% ipython --no-banner

In [1]: import numpy as np

In [2]: import numpy.linalg as la

In [3]: np.set_printoptions(suppress=True, linewidth=140)

In [4]: m1 = np.array([[0.4, -2.0, 0.6, 0.9],
   ...:     [-0.6, -0.1, -0.2, -0.3],
   ...:     [-1.0, 1.3, -0.1, 1.0],
   ...:     [-1.4, -0.4, 1.0, -0.1],
   ...:     [-0.5, 0.7, 0.4, -1.8],
   ...:     [-0.4, -1.7, -0.5, -0.6],
   ...:     [1.3, 0.2, 0.1, 0.0],
   ...:     [0.7, -0.3, -0.5, -0.5],
   ...:     [-1.0, -0.1, -0.7, 1.4],
   ...:     [0.2, 0.1, 0.5, 0.7],
   ...:     [0.0, -1.1, 0.2, 1.6],
   ...:     [0.8, -0.1, -0.1, 0.7]])

In [5]: rng = np.random.default_rng(7499)

In [6]: m1[:, 3] = 3 * m1[:, 2] + 0.02 * rng.normal(size=12)

In [7]: print(m1.round(2))
[[ 0.4  -2.    0.6   1.82]
 [-0.6  -0.1  -0.2  -0.59]
 [-1.    1.3  -0.1  -0.33]
 [-1.4  -0.4   1.    2.96]
 [-0.5   0.7   0.4   1.22]
 [-0.4  -1.7  -0.5  -1.5 ]
 [ 1.3   0.2   0.1   0.32]
 [ 0.7  -0.3  -0.5  -1.54]
 [-1.   -0.1  -0.7  -2.09]
 [ 0.2   0.1   0.5   1.5 ]
 [ 0.   -1.1   0.2   0.63]
 [ 0.8  -0.1  -0.1  -0.29]]

In [8]: Ac = m1 - m1.mean(axis=0)

In [9]: U, sigma, VT = la.svd(Ac, full_matrices=False)

In [10]: print(np.searchsorted(np.cumsum(sigma ** 2) / (sigma ** 2).sum(), 0.9) + 1)
3

In [11]: print(la.matrix_rank(Ac))
4

In [12]: print(sigma.round(2))
[5.33 3.22 2.58 0.02]

In [13]: print(np.abs(VT[0]).argmax())
3

In [14]: print(np.round(sigma ** 2 / (sigma ** 2).sum(), 2) + 0)
[0.62 0.23 0.15 0.  ]

In [15]: print(np.round(VT[0] * np.sign(VT[0, np.abs(VT[0]).argmax()]), 2))
[-0.05 -0.05  0.32  0.95]

In [16]: print(np.round(np.abs(VT[-1]), 2) + 0)
[0.   0.   0.95 0.32]

In [17]: print(np.round(Ac.mean(axis=0), 2) + 0)
[0. 0. 0. 0.]

In [18]: M2 = m1 / la.norm(m1, axis=1, keepdims=True)

In [19]: cov = M2 @ M2.T

In [20]: print(np.round(la.norm(M2, axis=1), 2))
[1. 1. 1. 1. 1. 1. 1. 1. 1. 1. 1. 1.]

In [21]: print((np.abs(cov) > 0.9).astype(int))
[[1 0 0 0 0 0 0 0 0 0 1 0]
 [0 1 0 0 0 0 0 0 1 0 0 0]
 [0 0 1 0 0 0 0 0 0 0 0 0]
 [0 0 0 1 0 0 0 1 0 0 0 0]
 [0 0 0 0 1 0 0 1 0 0 0 0]
 [0 0 0 0 0 1 0 0 0 0 0 0]
 [0 0 0 0 0 0 1 0 0 0 0 0]
 [0 0 0 1 1 0 0 1 0 0 0 0]
 [0 1 0 0 0 0 0 0 1 1 0 0]
 [0 0 0 0 0 0 0 0 1 1 0 0]
 [1 0 0 0 0 0 0 0 0 0 1 0]
 [0 0 0 0 0 0 0 0 0 0 0 1]]

In [22]: print(np.argwhere(np.triu(np.abs(cov) > 0.95, 1)))
[[ 0 10]
 [ 3  7]
 [ 4  7]
 [ 8  9]]
